>>> import numpy as np
>>> np.set_printoptions(precision=2, suppress=True, linewidth=140, sign=" ")
>>> rng = np.random.default_rng(473102)
>>> ang = np.sort(rng.uniform(-2, 2, 12))
>>> E = np.c_[ang, ang ** 2, ang ** 3] @ np.array([[-1, -3, 1, 3], [1, -1, -1, -1], [0, 1, -3, 1]])
>>> E
array([[  1.93,   1.04,   0.86,  -4.82],
       [  1.29,   1.27,  -0.07,  -3.18],
       [  0.58,   1.  ,  -0.37,  -1.48],
       [  0.33,   0.7 ,  -0.28,  -0.88],
       [ -0.22,  -1.05,   0.12,   0.9 ],
       [ -0.25,  -1.79,  -0.25,   1.51],
       [  0.03,  -3.05,  -3.28,   3.11],
       [  0.2 ,  -3.28,  -5.03,   3.75],
       [  0.24,  -3.31,  -5.45,   3.9 ],
       [  0.33,  -3.37,  -6.33,   4.19],
       [  0.44,  -3.41,  -7.49,   4.57],
       [  1.14,  -3.12, -15.36,   6.96]])
>>> r0 = np.array([2, 1])
>>> np.correlate(E[2], E[5], "full")
array([ 0.88,  1.36, -1.86, -4.07,  0.79,  2.73,  0.37])
>>> np.cross(E[2, :3], E[5, :3])
array([-0.92,  0.24, -0.79])
>>> Xs = E - E.mean(axis=0)
>>> U, sig, Vt = np.linalg.svd(Xs, full_matrices=False)
>>> np.linalg.matrix_rank(Xs)
np.int64(3)
>>> (np.sign(U[:, 0]) == np.sign(U[0, 0])).astype(int)
array([ 1,  1,  1,  1,  1,  1,  0,  0,  0,  0,  0,  0])
>>> np.searchsorted(np.cumsum(sig ** 2) / (sig ** 2).sum(), 0.9) + 1
np.int64(2)
>>> sig.round(2) + 0
array([ 19.65,   6.37,   1.95,   0.  ])
>>> np.round(sig ** 2 / (sig ** 2).sum(), 2) + 0
array([ 0.9 ,  0.09,  0.01,  0.  ])
>>> [round(float(x), 2) for x in np.linalg.svd(E, compute_uv=False)[:3]]
[24.29, 6.68, 3.02]
>>> np.linalg.cond(E) > 100
np.True_
>>> m1 = np.array([[-2, -5, -1, 1, 0],
...     [-5, 4, 3, 5, -6],
...     [-1, 3, 4, 6, 1],
...     [1, 5, 6, 4, -1],
...     [0, -6, 1, -1, 2]])
>>> w, vecs = np.linalg.eigh(m1)
>>> x0 = np.array([6, 5, 7, 9, 4])
>>> x0 @ m1 @ x0
np.int64(1464)
>>> z = rng.permutation(5)
>>> z
array([ 1,  3,  2,  0,  4])
>>> out = m1[z][:, z]
>>> np.sort(np.abs(np.linalg.eigvals(out)))
array([  0.63,   2.82,   6.51,   7.25,  14.92])
>>> np.allclose(out, m1)
False
>>> out
array([[ 4,  5,  3, -5, -6],
       [ 5,  4,  6,  1, -1],
       [ 3,  6,  4, -1,  1],
       [-5,  1, -1, -2,  0],
       [-6, -1,  1,  0,  2]])
>>> out = m1 / np.linalg.norm(m1, axis=1, keepdims=True)
>>> C2 = out @ out.T
>>> np.round(np.degrees(np.arccos(np.clip(C2[3, 2], -1, 1))), 2)
np.float64(30.16)
>>> (np.abs(C2) > 0.9).astype(int)
array([[ 1,  0,  0,  0,  0],
       [ 0,  1,  0,  0,  0],
       [ 0,  0,  1,  0,  0],
       [ 0,  0,  0,  1,  0],
       [ 0,  0,  0,  0,  1]])
>>> np.argwhere(np.triu(np.abs(C2) > 0.95, 1))
array([], shape=(0, 2), dtype=int64)
>>> x0 = np.array([2, -2, 2, 0, 1])
>>> rhs = m1 @ x0
>>> rhs
array([  4, -18,   1,   3,  16])
>>> np.round(np.linalg.solve(m1, -2 * rhs), 2) + 0
array([-4.,  4., -4.,  0., -2.])
>>> np.round(np.linalg.solve(m1.T, m1[1]), 2) + 0
array([ 0.,  1.,  0.,  0.,  0.])
>>> X = np.load("data.npy")
>>> X
array([[ 4,  0,  0],
       [ 0,  0,  0],
       [ 0,  0, -4]])
>>> np.allclose(E[:-1].T @ np.linalg.lstsq(E[:-1].T, E[-1])[0], E[-1])
True
>>> np.unique(E.round(6), axis=0).shape
(12, 4)
>>> E @ np.linalg.pinv(E) @ E
array([[  1.93,   1.04,   0.86,  -4.82],
       [  1.29,   1.27,  -0.07,  -3.18],
       [  0.58,   1.  ,  -0.37,  -1.48],
       [  0.33,   0.7 ,  -0.28,  -0.88],
       [ -0.22,  -1.05,   0.12,   0.9 ],
       [ -0.25,  -1.79,  -0.25,   1.51],
       [  0.03,  -3.05,  -3.28,   3.11],
       [  0.2 ,  -3.28,  -5.03,   3.75],
       [  0.24,  -3.31,  -5.45,   3.9 ],
       [  0.33,  -3.37,  -6.33,   4.19],
       [  0.44,  -3.41,  -7.49,   4.57],
       [  1.14,  -3.12, -15.36,   6.96]])
>>> np.linalg.lstsq(E[:-1].T, E[-1])[2]
np.int32(3)
>>> proj = np.triu(np.array([[-1, -2, -2], [-2, -1, -2], [0, -2, 0]]), 1) + np.eye(3)
>>> out = proj @ X @ np.linalg.inv(proj)
>>> round(np.linalg.det(out), 2)
np.float64(0.0)
>>> out
array([[ 4.,  8., 32.],
       [ 0.,  0.,  8.],
       [ 0.,  0., -4.]])
>>> np.poly(out)
array([  1.,   0., -16.,   0.])
>>> np.linalg.matrix_rank(out)
np.int64(2)
>>> [round(float(x), 2) for x in np.linalg.svd(out, compute_uv=False)[:3]]
[34.33, 2.33, 0.0]
>>> round(np.linalg.norm(out, 2) / np.linalg.norm(out), 2)
np.float64(1.0)
>>> X @ X
array([[ 16,   0,   0],
       [  0,   0,   0],
       [  0,   0,  16]])
>>> np.linalg.matrix_power(X - np.diag(np.diag(X)), 3)
array([[ 0,  0,  0],
       [ 0,  0,  0],
       [ 0,  0,  0]])
>>> np.sort(np.linalg.eigvals(X))
array([-4.,  0.,  4.])
>>> [int(np.linalg.matrix_rank(np.linalg.matrix_power(X, p))) for p in range(1, 4)]
[2, 2, 2]
>>> rank = np.linalg.matrix_rank(X)
>>> rank
np.int64(2)
>>> ns = np.linalg.svd(X)[2][rank:].T
>>> [int(np.linalg.matrix_rank(X[:, :j + 1])) for j in range(3)]
[1, 1, 2]
>>> np.allclose(X @ ns, 0)
True
>>> [int(np.linalg.matrix_rank(X[:i])) for i in range(1, len(X) + 1)]
[1, 1, 2]
>>> arr = np.load("dump.npy")
>>> arr
array([[ 11,  10,  11,   7],
       [ 10,  27,  10,  21],
       [ 11,  10,  11,   7],
       [  7,  21,   7,  21]])
>>> r0 = np.array([4, 0])
>>> np.polyval(r0, arr[1])
array([  40,  108,   40,   84])
>>> np.convolve(arr[1], r0)
array([  40,  108,   40,   84,    0])
>>> np.cross(arr[1, :3], arr[0, :3])
array([ 197,    0, -197])
>>> np.array([np.convolve(row, r0, "same") for row in arr])
array([[  44,   40,   44,   28],
       [  40,  108,   40,   84],
       [  44,   40,   44,   28],
       [  28,   84,   28,   84]])
>>> U, sig, Vt = np.linalg.svd(arr)
>>> vecs = Vt[:(sig > 1e-8).sum()]
>>> x0 = arr[0] + -2 * arr[2] + rng.integers(2) * np.eye(4)[1]
>>> x0
array([-11., -10., -11.,  -7.])
>>> np.round(vecs.T @ vecs, 2) + 0
array([[ 0.5,  0. ,  0.5,  0. ],
       [ 0. ,  1. ,  0. ,  0. ],
       [ 0.5,  0. ,  0.5,  0. ],
       [ 0. ,  0. ,  0. ,  1. ]])
>>> round(float(np.linalg.norm(x0 - vecs.T @ vecs @ x0)), 2)
0.0
>>> np.linalg.matrix_rank(np.vstack([arr, x0]))
np.int64(3)
>>> J = np.load("w.npy")
>>> J
array([[ 1.  ,  0.5 ,  0.25,  0.12,  0.06],
       [ 0.5 ,  1.  ,  0.5 ,  0.25,  0.12],
       [ 0.25,  0.5 ,  1.  ,  0.5 ,  0.25],
       [ 0.12,  0.25,  0.5 ,  1.  ,  0.5 ],
       [ 0.06,  0.12,  0.25,  0.5 ,  1.  ]])
>>> w, vecs = np.linalg.eigh(J)
>>> x0 = np.array([0, 3, 3, -2, -1])
>>> vecs * np.maximum(w, 0) @ vecs.T
array([[ 1.  ,  0.5 ,  0.25,  0.12,  0.06],
       [ 0.5 ,  1.  ,  0.5 ,  0.25,  0.12],
       [ 0.25,  0.5 ,  1.  ,  0.5 ,  0.25],
       [ 0.12,  0.25,  0.5 ,  1.  ,  0.5 ],
       [ 0.06,  0.12,  0.25,  0.5 ,  1.  ]])
>>> vecs * np.abs(w) @ vecs.T
array([[ 1.  ,  0.5 ,  0.25,  0.12,  0.06],
       [ 0.5 ,  1.  ,  0.5 ,  0.25,  0.12],
       [ 0.25,  0.5 ,  1.  ,  0.5 ,  0.25],
       [ 0.12,  0.25,  0.5 ,  1.  ,  0.5 ],
       [ 0.06,  0.12,  0.25,  0.5 ,  1.  ]])
>>> vecs * np.sqrt(w) @ vecs.T
array([[ 0.96,  0.25,  0.09,  0.04,  0.02],
       [ 0.25,  0.93,  0.24,  0.09,  0.04],
       [ 0.09,  0.24,  0.93,  0.24,  0.09],
       [ 0.04,  0.09,  0.24,  0.93,  0.25],
       [ 0.02,  0.04,  0.09,  0.25,  0.96]])
>>> (np.sign(vecs[:, -1].round(6)) == np.sign(vecs[0, -1].round(6))).astype(int)
array([ 1,  1,  1,  1,  1])
>>> J @ J
array([[ 1.33,  1.16,  0.83,  0.52,  0.3 ],
       [ 1.16,  1.58,  1.28,  0.87,  0.52],
       [ 0.83,  1.28,  1.62,  1.28,  0.82],
       [ 0.52,  0.87,  1.28,  1.58,  1.16],
       [ 0.3 ,  0.52,  0.82,  1.16,  1.33]])
>>> np.allclose(J @ J.T, J.T @ J)
True
>>> np.linalg.matrix_power(J, 3)
array([[ 2.2 ,  2.41,  2.07,  1.53,  0.99],
       [ 2.41,  3.08,  2.92,  2.3 ,  1.53],
       [ 2.07,  2.92,  3.32,  2.92,  2.07],
       [ 1.53,  2.3 ,  2.92,  3.08,  2.41],
       [ 0.99,  1.53,  2.07,  2.41,  2.2 ]])
>>> np.allclose(J, J.T)
True
